$ python -q
>>> import numpy as np
>>> import numpy.linalg as la
>>> np.set_printoptions(precision=1, suppress=True, linewidth=120)
>>> B = np.array([[3, 3, 0], [1, 2, 0], [2, 1, 3]])
>>> E = np.block([[np.zeros((3, 3)), B], [B.T, np.zeros((3, 3))]])
>>> E
array([[0., 0., 0., 3., 3., 0.],
       [0., 0., 0., 1., 2., 0.],
       [0., 0., 0., 2., 1., 3.],
       [3., 1., 2., 0., 0., 0.],
       [3., 2., 1., 0., 0., 0.],
       [0., 0., 3., 0., 0., 0.]])
>>> round(float(la.det(E)), 1)
-81.0
>>> np.allclose(E @ E.T, E.T @ E)
True
>>> la.matrix_power(E, 4)
array([[486., 243., 324.,   0.,   0.,   0.],
       [243., 122., 157.,   0.,   0.,   0.],
       [324., 157., 293.,   0.,   0.,   0.],
       [  0.,   0.,   0., 401., 382., 177.],
       [  0.,   0.,   0., 382., 374., 147.],
       [  0.,   0.,   0., 177., 147., 126.]])
>>> ev, V = la.eigh(E)
>>> la.eigvalsh(E @ E)
array([ 0.4,  0.4,  7.6,  7.6, 29. , 29. ])
>>> np.round(V @ np.diag(ev) @ V.T, 1) + 0
array([[0., 0., 0., 3., 3., 0.],
       [0., 0., 0., 1., 2., 0.],
       [0., 0., 0., 2., 1., 3.],
       [3., 1., 2., 0., 0., 0.],
       [3., 2., 1., 0., 0., 0.],
       [0., 0., 3., 0., 0., 0.]])
>>> np.abs(V[:, -1]).round(6).argmax()
np.int64(0)
>>> np.round(V.T @ V, 1) + 0
array([[1., 0., 0., 0., 0., 0.],
       [0., 1., 0., 0., 0., 0.],
       [0., 0., 1., 0., 0., 0.],
       [0., 0., 0., 1., 0., 0.],
       [0., 0., 0., 0., 1., 0.],
       [0., 0., 0., 0., 0., 1.]])
>>> la.svd(E, compute_uv=False)
array([5.4, 5.4, 2.8, 2.8, 0.6, 0.6])
>>> ev.sum(), np.trace(E)
(np.float64(0.0), np.float64(0.0))
>>> [round(float(la.det(E[:i, :i])), 2) + 0 for i in range(1, 7)]
[0.0, 0.0, 0.0, 0.0, 0.0, -81.0]
>>> np.round(la.eigvalsh(E).min(), 1)
np.float64(-5.4)
>>> r0, r1 = E[1], E[4]
>>> r0 @ r1
np.float64(0.0)
>>> pr = (r0 @ r1) / (r0 @ r0) * r0
>>> (r1 - pr) @ r0
np.float64(0.0)
>>> np.round(la.norm(r0 + r1) ** 2 + la.norm(r0 - r1) ** 2, 1)
np.float64(38.0)
>>> np.outer(r0, r1)
array([[0., 0., 0., 0., 0., 0.],
       [0., 0., 0., 0., 0., 0.],
       [0., 0., 0., 0., 0., 0.],
       [3., 2., 1., 0., 0., 0.],
       [6., 4., 2., 0., 0., 0.],
       [0., 0., 0., 0., 0., 0.]])
>>> pr
array([0., 0., 0., 0., 0., 0.])
>>> ev, V = la.eigh(E)
>>> vec = np.array([1, -3, -2, 3, 2, 3])
>>> np.round(V * np.abs(ev) @ V.T, 1) + 0
array([[3.7, 1.6, 1.1, 0. , 0. , 0. ],
       [1.6, 1.5, 0.4, 0. , 0. , 0. ],
       [1.1, 0.4, 3.5, 0. , 0. , 0. ],
       [0. , 0. , 0. , 2.9, 2.2, 1. ],
       [0. , 0. , 0. , 2.2, 3. , 0.1],
       [0. , 0. , 0. , 1. , 0.1, 2.8]])
>>> vec @ E @ vec
np.float64(-80.0)
>>> np.abs(E).sum(axis=1).max(), round(float(np.abs(ev).max()), 1)
(np.float64(6.0), 5.4)
>>> np.round(V * np.maximum(ev, 0) @ V.T, 1) + 0
array([[1.9, 0.8, 0.6, 1.5, 1.5, 0. ],
       [0.8, 0.7, 0.2, 0.5, 1. , 0. ],
       [0.6, 0.2, 1.8, 1. , 0.5, 1.5],
       [1.5, 0.5, 1. , 1.4, 1.1, 0.5],
       [1.5, 1. , 0.5, 1.1, 1.5, 0.1],
       [0. , 0. , 1.5, 0.5, 0.1, 1.4]])
>>> round(float(vec @ E @ vec / (vec @ vec)), 1), np.round(ev[0], 1), np.round(ev[-1], 1)
(-2.2, np.float64(-5.4), np.float64(5.4))
>>> F = np.maximum(np.array([[0, 2],
...     [1, 3],
...     [1, 2],
...     [1, 2],
...     [0, 1],
...     [3, 2],
...     [1, 1],
...     [0, 3],
...     [3, 0],
...     [3, 2],
...     [1, 1],
...     [1, 2],
...     [1, 3],
...     [0, 0],
...     [2, 3],
...     [2, 0],
...     [3, 0],
...     [3, 3],
...     [3, 1],
...     [1, 0],
...     [0, 0]]) @ np.array([[-1, 1, 1, 0, 0, 3, 0, 2, 0, -1], [-3, 3, -3, 0, 1, 1, 0, 3, 2, 2]]) + np.array([1, 1, 6, 2, 1, 3, 7, 5, 8, 1]), 0)
>>> F
array([[ 0,  7,  0,  2,  3,  5,  7, 11, 12,  5],
       [ 0, 11,  0,  2,  4,  9,  7, 16, 14,  6],
       [ 0,  8,  1,  2,  3,  8,  7, 13, 12,  4],
       [ 0,  8,  1,  2,  3,  8,  7, 13, 12,  4],
       [ 0,  4,  3,  2,  2,  4,  7,  8, 10,  3],
       [ 0, 10,  3,  2,  3, 14,  7, 17, 12,  2],
       [ 0,  5,  4,  2,  2,  7,  7, 10, 10,  2],
       [ 0, 10,  0,  2,  4,  6,  7, 14, 14,  7],
       [ 0,  4,  9,  2,  1, 12,  7, 11,  8,  0],
       [ 0, 10,  3,  2,  3, 14,  7, 17, 12,  2],
       [ 0,  5,  4,  2,  2,  7,  7, 10, 10,  2],
       [ 0,  8,  1,  2,  3,  8,  7, 13, 12,  4],
       [ 0, 11,  0,  2,  4,  9,  7, 16, 14,  6],
       [ 1,  1,  6,  2,  1,  3,  7,  5,  8,  1],
       [ 0, 12,  0,  2,  4, 12,  7, 18, 14,  5],
       [ 0,  3,  8,  2,  1,  9,  7,  9,  8,  0],
       [ 0,  4,  9,  2,  1, 12,  7, 11,  8,  0],
       [ 0, 13,  0,  2,  4, 15,  7, 20, 14,  4],
       [ 0,  7,  6,  2,  2, 13,  7, 14, 10,  0],
       [ 0,  2,  7,  2,  1,  6,  7,  7,  8,  0],
       [ 1,  1,  6,  2,  1,  3,  7,  5,  8,  1]])
>>> # row 3 repeats row 2
>>> np.argsort(-la.norm(F, axis=0).round(6), kind="stable")[:3]
array([7, 8, 5])
>>> la.matrix_rank(F, rtol=0.1)
np.int64(3)
>>> B = F / la.norm(F, axis=1, keepdims=True)
>>> gram = B @ B.T
>>> gram[0]
array([1. , 1. , 1. , 1. , 1. , 0.9, 1. , 1. , 0.8, 0.9, 1. , 1. , 1. , 0.8, 1. , 0.8, 0.8, 0.9, 0.9, 0.8, 0.8])
>>> la.norm(B, axis=1)
array([1., 1., 1., 1., 1., 1., 1., 1., 1., 1., 1., 1., 1., 1., 1., 1., 1., 1., 1., 1., 1.])
>>> rk = la.matrix_rank(F)
>>> rk
np.int64(6)
>>> ns = la.svd(F)[2][rk:].T
>>> np.allclose(F @ ns, 0)
True
>>> [int(la.matrix_rank(F[:i])) for i in range(1, len(F) + 1)]
[1, 2, 3, 3, 4, 4, 4, 4, 5, 5, 5, 5, 5, 6, 6, 6, 6, 6, 6, 6, 6]
>>> [int(la.matrix_rank(F[:, :j + 1])) for j in range(10)]
[1, 2, 3, 4, 5, 5, 5, 5, 5, 6]
>>> vec = np.array([-1, 2, 1, 2, -1, -3, 3, -3, 3, 2])
>>> np.einsum("ij,j->i", F, vec)
array([34, 22, 20, 20, 34, -8, 20, 37, -4, -8, 20, 20, 22, 33,  7,  8, -4, -8, -8, 20, 33])
>>> np.sign((F @ vec).round(6))
array([ 1,  1,  1,  1,  1, -1,  1,  1, -1, -1,  1,  1,  1,  1,  1,  1, -1, -1, -1,  1,  1])
>>> F @ vec
array([34, 22, 20, 20, 34, -8, 20, 37, -4, -8, 20, 20, 22, 33,  7,  8, -4, -8, -8, 20, 33])
>>> la.norm(F @ vec) <= la.norm(F, 2) * la.norm(vec) + 1e-9
np.True_
>>> F @ np.ones(10)
array([52., 69., 58., 58., 43., 70., 49., 64., 54., 70., 49., 58., 69., 35., 74., 47., 54., 79., 61., 40., 35.])
>>> B = np.array([[1, 0],
...     [2, 1],
...     [1, 0],
...     [3, 3],
...     [0, 1],
...     [3, 3],
...     [3, 0],
...     [3, 0],
...     [1, 3],
...     [0, 2]])
>>> F @ B
array([[101,  77],
       [138, 102],
       [119,  85],
       [119,  85],
       [ 84,  60],
       [155, 101],
       [102,  68],
       [121,  94],
       [121,  71],
       [155, 101],
       [102,  68],
       [119,  85],
       [138, 102],
       [ 68,  43],
       [155, 110],
       [103,  61],
       [121,  71],
       [172, 118],
       [138,  84],
       [ 85,  51],
       [ 68,  43]])
>>> np.vstack([F, B.T]).shape
(23, 10)
>>> np.einsum("ik,kj->ji", F, B)
array([[101, 138, 119, 119,  84, 155, 102, 121, 121, 155, 102, 119, 138,  68, 155, 103, 121, 172, 138,  85,  68],
       [ 77, 102,  85,  85,  60, 101,  68,  94,  71, 101,  68,  85, 102,  43, 110,  61,  71, 118,  84,  51,  43]])
>>> B.T @ F.T
array([[101, 138, 119, 119,  84, 155, 102, 121, 121, 155, 102, 119, 138,  68, 155, 103, 121, 172, 138,  85,  68],
       [ 77, 102,  85,  85,  60, 101,  68,  94,  71, 101,  68,  85, 102,  43, 110,  61,  71, 118,  84,  51,  43]])
>>> rng = np.random.default_rng(98)
>>> mat = np.eye(7, dtype=int)[rng.permutation(7)] * np.array([-1, 0, -2, -1, 0, 0, 2])
>>> mat
array([[ 0,  0,  0,  0,  0,  0,  2],
       [ 0,  0,  0,  0,  0,  0,  0],
       [ 0,  0,  0,  0,  0,  0,  0],
       [ 0,  0, -2,  0,  0,  0,  0],
       [ 0,  0,  0,  0,  0,  0,  0],
       [-1,  0,  0,  0,  0,  0,  0],
       [ 0,  0,  0, -1,  0,  0,  0]])
>>> # columns 1 and 4 are equal
>>> blk = np.stack([mat, -3 * mat, mat[::-1]])
>>> blk.sum(axis=0)
array([[ 0,  0,  0, -1,  0,  0, -4],
       [-1,  0,  0,  0,  0,  0,  0],
       [ 0,  0,  0,  0,  0,  0,  0],
       [ 0,  0,  2,  0,  0,  0,  0],
       [ 0,  0,  0,  0,  0,  0,  0],
       [ 2,  0,  0,  0,  0,  0,  0],
       [ 0,  0,  0,  2,  0,  0,  2]])
>>> np.einsum("bij,cij->bc", blk, blk)
array([[ 10, -30,   4],
       [-30,  90, -12],
       [  4, -12,  10]])
>>> blk.shape
(3, 7, 7)
>>> basis = np.array([[-1, 3, 1, -3, -2],
...     [-3, 2, -2, -2, 3],
...     [-3, 0, -1, 3, -1],
...     [1, 3, 2, 0, 1],
...     [2, 2, 2, -2, 3]])
>>> m1 = (rng.random((34, 5)) < 0.25) @ basis
>>> m1
array([[-3,  0, -1,  3, -1],
       [-7,  5, -2, -2,  0],
       [ 2,  2,  2, -2,  3],
       [ 0,  0,  0,  0,  0],
       [ 0,  0,  0,  0,  0],
       [ 2,  8,  5, -5,  2],
       [-6,  2, -3,  1,  2],
       [ 0,  0,  0,  0,  0],
       [ 2,  8,  5, -5,  2],
       [ 2,  2,  2, -2,  3],
       [ 0,  6,  3, -3, -1],
       [-2,  3,  1,  3,  0],
       [ 0,  0,  0,  0,  0],
       [ 0,  0,  0,  0,  0],
       [ 0,  0,  0,  0,  0],
       [ 3,  5,  4, -2,  4],
       [-1,  2,  1,  1,  2],
       [-2,  5,  0, -2,  4],
       [ 0,  0,  0,  0,  0],
       [-3,  2, -2, -2,  3],
       [-2,  7,  1, -7,  4],
       [ 2,  2,  2, -2,  3],
       [-3,  2, -2, -2,  3],
       [-3,  0, -1,  3, -1],
       [-3,  0, -1,  3, -1],
       [ 0,  0,  0,  0,  0],
       [-4,  5, -1, -5,  1],
       [-6,  2, -3,  1,  2],
       [-1,  2,  1,  1,  2],
       [ 1,  5,  3, -5,  1],
       [-1,  3,  1, -3, -2],
       [-2,  5,  0, -2,  4],
       [-1,  3,  1, -3, -2],
       [ 1,  3,  2,  0,  1]])
>>> rk = la.matrix_rank(mat)
>>> rk
np.int64(4)
>>> ns = la.svd(mat)[2][rk:].T
>>> ns @ ns.T
array([[0., 0., 0., 0., 0., 0., 0.],
       [0., 1., 0., 0., 0., 0., 0.],
       [0., 0., 0., 0., 0., 0., 0.],
       [0., 0., 0., 0., 0., 0., 0.],
       [0., 0., 0., 0., 1., 0., 0.],
       [0., 0., 0., 0., 0., 1., 0.],
       [0., 0., 0., 0., 0., 0., 0.]])
>>> mat @ ns
array([[0., 0., 0.],
       [0., 0., 0.],
       [0., 0., 0.],
       [0., 0., 0.],
       [0., 0., 0.],
       [0., 0., 0.],
       [0., 0., 0.]])
>>> [int(la.matrix_rank(np.delete(mat, i, axis=0))) for i in range(7)]
[3, 4, 4, 3, 4, 3, 3]
>>> la.matrix_rank(mat.T @ mat), la.matrix_rank(mat @ mat.T)
(np.int64(4), np.int64(4))
>>> ns.shape
(7, 3)
>>> np.allclose(mat @ ns, 0)
True
>>> [int(la.matrix_rank(mat[:, :j + 1])) for j in range(7)]
[1, 1, 2, 3, 3, 3, 4]
>>> cen = (m1 - m1.mean(axis=0)) / m1.std(axis=0)
>>> cen.std(axis=0)
array([1., 1., 1., 1., 1.])
>>> beta = la.lstsq(np.delete(cen, 2, axis=1), cen[:, 2])[0]
>>> np.abs(beta).argmax()
np.int64(0)
>>> beta
array([ 0.9,  0.7,  0.3, -0.2])
>>> round(1 - np.var(cen[:, 2] - np.delete(cen, 2, axis=1) @ beta), 1)
np.float64(1.0)
>>> cen = m1 - m1.mean(axis=0)
>>> V = la.svd(cen)[2][:4]
>>> B = cen - cen @ V.T @ V
>>> np.diag(V.T @ V)
array([0.7, 0.8, 0.5, 1. , 1. ])
>>> la.norm(B, axis=1).round(6).argmax()
np.int64(16)
>>> np.round(B.std(axis=0), 1) + 0
array([0.1, 0.1, 0.1, 0. , 0. ])
>>> np.round(np.cov(cen @ V.T, rowvar=False), 1) + 0
array([[14.4,  0. ,  0. ,  0. ],
       [ 0. ,  6.9,  0. ,  0. ],
       [ 0. ,  0. ,  2.6,  0. ],
       [ 0. ,  0. ,  0. ,  1.7]])
>>> round(la.norm(B) / la.norm(cen), 1)
np.float64(0.0)
>>> vec = np.array([3, 3, -3, 0, 2])
>>> target = m1 @ vec
>>> target
array([-8,  0, 12,  0,  0, 19,  1,  0, 19, 12,  7,  0,  0,  0,  0, 20,  4, 17,  0,  9, 20, 12,  9, -8, -8,  0,  8,  1,
        4, 11, -1, 17, -1,  8])
>>> target = target + 0.3 * rng.normal(size=34)
>>> target.round(1) + 0
array([-8. ,  0.1, 12.2,  0.2,  0.2, 19. ,  1.2,  0.4, 19.1, 12.1,  7.1, -0.3,  0.1, -0.1,  0. , 19.8,  4.6, 17.3,
       -0.7,  9.2, 20.4, 11.8,  9.1, -7.8, -7.6, -0.1,  7.9,  0.5,  4. , 11.3, -0.5, 16.8, -1.1,  8.2])
>>> beta, *_ = la.lstsq(m1, target)
>>> round(la.norm(target - m1 @ beta), 1)
np.float64(1.5)
>>> [round(float(la.norm(la.solve(m1.T @ m1 + lam * np.eye(5), m1.T @ target))), 2) for lam in (0, 1, 10, 100)]
[5.27, 3.83, 2.82, 2.01]
>>> beta
array([ 2.8,  2.8, -2.7, -0.1,  2. ])
